$ python -q
>>> import numpy as np
>>> import numpy.linalg as la
>>> np.set_printoptions(suppress=True, linewidth=100)
>>> feats = np.load("w.npy")
>>> print(feats)
[[-1.8 -0.2  1.3  0.4]
 [ 0.3  0.9  1.9 -0.2]
 [-1.   2.   0.9 -0.1]
 [ 0.9  0.4  0.7  0.1]]
>>> w1 = np.array([[-3, 2, 2], [2, -2, 0], [-2, -3, 1], [-1, 3, 0]])
>>> coef = np.array([7, -8, -6])
>>> H = np.maximum(feats @ w1 + coef, 0)
>>> print((H > 0).mean(axis=0))
[1. 0. 0.]
>>> print(H.round(2))
[[ 9.   0.   0. ]
 [ 4.3  0.   0. ]
 [12.3  0.   0. ]
 [ 3.6  0.   0. ]]
>>> basis = np.array([[-4, -3], [5, -4], [2, -2]])
>>> print(np.round(H @ basis, 2))
[[-36.  -27. ]
 [-17.2 -12.9]
 [-49.2 -36.9]
 [-14.4 -10.8]]
>>> print((H @ basis).round(6).argmax(axis=1))
[1 1 1 1]
>>> print(w1 @ basis)
[[ 26  -3]
 [-18   2]
 [ -5  16]
 [ 19  -9]]
>>> mat = np.load("x.npy")
>>> print(mat)
[[ 10 -10   4  -8]
 [-10  10  -4   8]
 [  4  -4   2  -4]
 [ -8   8  -4   8]]
>>> # symmetric, so the eigenvalues are real
>>> print([round(float(x), 2) for x in la.svd(mat, compute_uv=False)[:3]])
[28.6, 1.4, 0.0]
>>> print(np.argsort(-la.norm(mat, axis=0).round(6), kind="stable")[:3])
[0 1 3]
>>> th = np.deg2rad(120)
>>> A = np.eye(3)
>>> A[np.ix_([2, 1], [2, 1])] = [[np.cos(th), -np.sin(th)], [np.sin(th), np.cos(th)]]
>>> print(A.round(2))
[[ 1.    0.    0.  ]
 [ 0.   -0.5   0.87]
 [ 0.   -0.87 -0.5 ]]
>>> vec = np.array([3, 2, 0])
>>> rhs = A @ vec
>>> print(rhs.round(2))
[ 3.   -1.   -1.73]
>>> print(np.round(la.solve(A, -1 * rhs), 2) + 0)
[-3. -2.  0.]
>>> print(np.round(la.solve(A, rhs), 2) + 0)
[3. 2. 0.]
>>> print(np.round(la.solve(A, rhs + A[:, 1]), 2) + 0)
[3. 3. 0.]
>>> print(np.round(la.solve(A.T, A[1]), 2) + 0)
[0. 1. 0.]
>>> print(np.flatnonzero(la.matrix_power((A != 0) + (A.T != 0) + np.eye(3), 3)[1]))
[1 2]
>>> print((la.matrix_power((A != 0) + (A.T != 0) + np.eye(3), 3) > 0).astype(int))
[[1 0 0]
 [0 1 1]
 [0 1 1]]
>>> print(round(float(la.det(A)), 2))
1.0
>>> u, r1 = A[2], A[0]
>>> print(np.round(u @ u, 2))
1.0
>>> pr = (u @ r1) / (u @ u) * u
>>> print(pr)
[ 0. -0. -0.]
>>> print(r1 - pr)
[1. 0. 0.]
>>> print(np.round(np.outer(u, r1), 2))
[[ 0.    0.    0.  ]
 [-0.87 -0.   -0.  ]
 [-0.5  -0.   -0.  ]]
>>> rng = np.random.default_rng(10249)
>>> M2 = A + rng.integers(-2, 3, (3, 1)) @ rng.integers(-2, 3, (1, 3))
>>> print(M2.round(2))
[[ 0.    1.    2.  ]
 [-2.    1.5   4.87]
 [-2.    1.13  3.5 ]]
>>> print(np.round(la.svd(M2 - A, compute_uv=False), 2) + 0)
[7.35 0.   0.  ]
>>> print(la.matrix_rank(M2 - A, tol=1e-8))
1
>>> M = np.loadtxt("run10.csv", delimiter=",")
>>> print(M)
[[-3. -3. -3.]
 [-3. -6. -6.]
 [-3. -6. -9.]]
>>> # equal to its transpose
>>> print(np.all(la.eigvalsh(M) > 0))
False
>>> print([round(float(la.det(M[:i, :i])), 2) + 0 for i in range(1, 4)])
[-3.0, 9.0, -27.0]
>>> W0 = np.load("sample10.npy")
>>> print(W0)
[[1.   0.9  0.81]
 [0.9  1.   0.9 ]
 [0.81 0.9  1.  ]]
>>> M2 = W0 / np.sqrt((W0 ** 2).mean(axis=1, keepdims=True))
>>> print(M2[0].round(2))
[1.1  0.99 0.89]
>>> print(np.round(la.norm(M2, axis=1), 2))
[1.73 1.73 1.73]
>>> print(np.round(W0 - W0.mean(axis=1, keepdims=True), 2) + 0)
[[ 0.1   0.   -0.09]
 [-0.03  0.07 -0.03]
 [-0.09  0.    0.1 ]]
>>> print(la.matrix_rank(W0 - W0.mean(axis=1, keepdims=True)))
2
>>> T = np.stack([A, 3 * A, A[::-1]])
>>> print(np.round(T.sum(axis=0), 2))
[[ 4.   -0.87 -0.5 ]
 [ 0.   -2.5   4.33]
 [ 1.   -3.46 -2.  ]]
>>> print(la.matrix_rank(T.reshape(3, -1)))
2
>>> print(la.matrix_rank(T))
[3 3 3]
>>> print(np.round(np.einsum("bij,cij->bc", T, T), 2))
[[ 3.  9.  1.]
 [ 9. 27.  3.]
 [ 1.  3.  3.]]
>>> vec = np.ones(3)
>>> for _ in range(6):
...     vec = W0 @ vec
...     vec /= la.norm(vec)
...     print(round(vec @ W0 @ vec, 2))
... 
2.74
2.74
2.74
2.74
2.74
2.74
>>> print(vec.round(2))
[0.57 0.59 0.57]
>>> print(np.round(la.det(W0[::-1]), 2))
-0.04
>>> print(round(la.det(W0.T), 2))
0.04
>>> arr = np.array([[12, 9], [-7, -4]])
>>> left, sigma, Vh = la.svd(arr)
>>> print(sigma.round(2))
[17.01  0.88]
>>> M2 = left[:, :1] @ np.diag(sigma[:1]) @ Vh[:1]
>>> print(round(float(np.abs(arr - M2).max()), 2))
0.63
>>> print(np.round(la.norm(arr - M2) / la.norm(arr), 2))
0.05
